$ ipython --no-banner

In [1]: import numpy as np

In [2]: np.set_printoptions(precision=2, suppress=True, linewidth=140)

In [3]: mat = np.load("sample18.npy")

In [4]: print(mat)
[[1.   0.7  0.49 0.34]
 [0.7  1.   0.7  0.49]
 [0.49 0.7  1.   0.7 ]
 [0.34 0.49 0.7  1.  ]]

In [5]: other = mat / np.sqrt((mat ** 2).mean(axis=1, keepdims=True))

In [6]: print(mat - mat.mean(axis=1, keepdims=True))
[[ 0.37  0.07 -0.14 -0.29]
 [-0.02  0.28 -0.02 -0.23]
 [-0.23 -0.02  0.28 -0.02]
 [-0.29 -0.14  0.07  0.37]]

In [7]: print(np.linalg.matrix_rank(mat - mat.mean(axis=1, keepdims=True)))
3

In [8]: print(np.linalg.norm(other, axis=1))
[2. 2. 2. 2.]

In [9]: other = np.array([[4, -5, -8], [3, 8, 0], [-6, -5, -2], [-2, -8, -7]])

In [10]: print(np.vstack([mat, other.T]).shape)
(7, 4)

In [11]: print(other.T @ mat.T)
[[  2.48   0.62  -3.34  -3.37]
 [ -4.57  -2.92  -7.45  -9.28]
 [-11.36 -10.43 -10.82 -11.12]]

In [12]: other @ mat
---------------------------------------------------------------------------
ValueError                                Traceback (most recent call last)
Cell In[12], line 1
----> 1 other @ mat

ValueError: matmul: Input operand 1 has a mismatch in its core dimension 0, with gufunc signature (n?,k),(k,m?)->(n?,m?) (size 4 is different from 3)

In [13]: print(np.einsum("ij,ij->i", mat, mat))
[1.85 2.22 2.22 1.85]

In [14]: print(np.einsum("ik,kj->ij", mat, other))
[[  2.48  -4.57 -11.36]
 [  0.62  -2.92 -10.43]
 [ -3.34  -7.45 -10.82]
 [ -3.37  -9.28 -11.12]]

In [15]: print(np.linalg.matrix_rank(mat @ other))
3

In [16]: vals, evecs = np.linalg.eigh(mat)

In [17]: x = np.array([-1, -1, 3, 3])

In [18]: print((np.sign(evecs[:, -1].round(6)) == np.sign(evecs[0, -1].round(6))).astype(int))
[1 1 1 1]

In [19]: print(evecs * np.sqrt(vals) @ evecs.T)
[[0.91 0.35 0.19 0.11]
 [0.35 0.86 0.33 0.19]
 [0.19 0.33 0.86 0.35]
 [0.11 0.19 0.35 0.91]]

In [20]: print(round(float(x @ mat @ x / (x @ x)), 2), round(vals[0], 2), np.round(vals[-1], 2))
1.09 0.2 2.72

In [21]: print(x @ mat @ x)
21.88

In [22]: print(np.linalg.eigvalsh(mat[1:, 1:]))
[0.23 0.51 2.26]

In [23]: rng = np.random.default_rng(64983)

In [24]: idx = rng.integers(0, 3, 4)

In [25]: K = np.triu((idx[:, None] == idx) & (rng.random((4, 4)) < 0.8), 1).astype(int)

In [26]: K += K.T

In [27]: print(K)
[[0 0 0 0]
 [0 0 0 0]
 [0 0 0 1]
 [0 0 1 0]]

In [28]: # equal to its transpose

In [29]: hat = np.triu(np.array([[-2, -1, -3, -1], [-1, -3, -1, -3], [0, -2, -2, -3], [-1, 2, 0, 0]]), 1) + np.eye(4)

In [30]: other = hat @ K @ np.linalg.inv(hat)

In [31]: print(other)
[[  0.   0.  -1.  -6.]
 [  0.   0.  -3. -10.]
 [  0.   0.  -3.  -8.]
 [  0.   0.   1.   3.]]

In [32]: print(np.trace(other), np.trace(K))
0.0 0

In [33]: print(np.poly(other))
[ 1.  0. -1.  0.  0.]
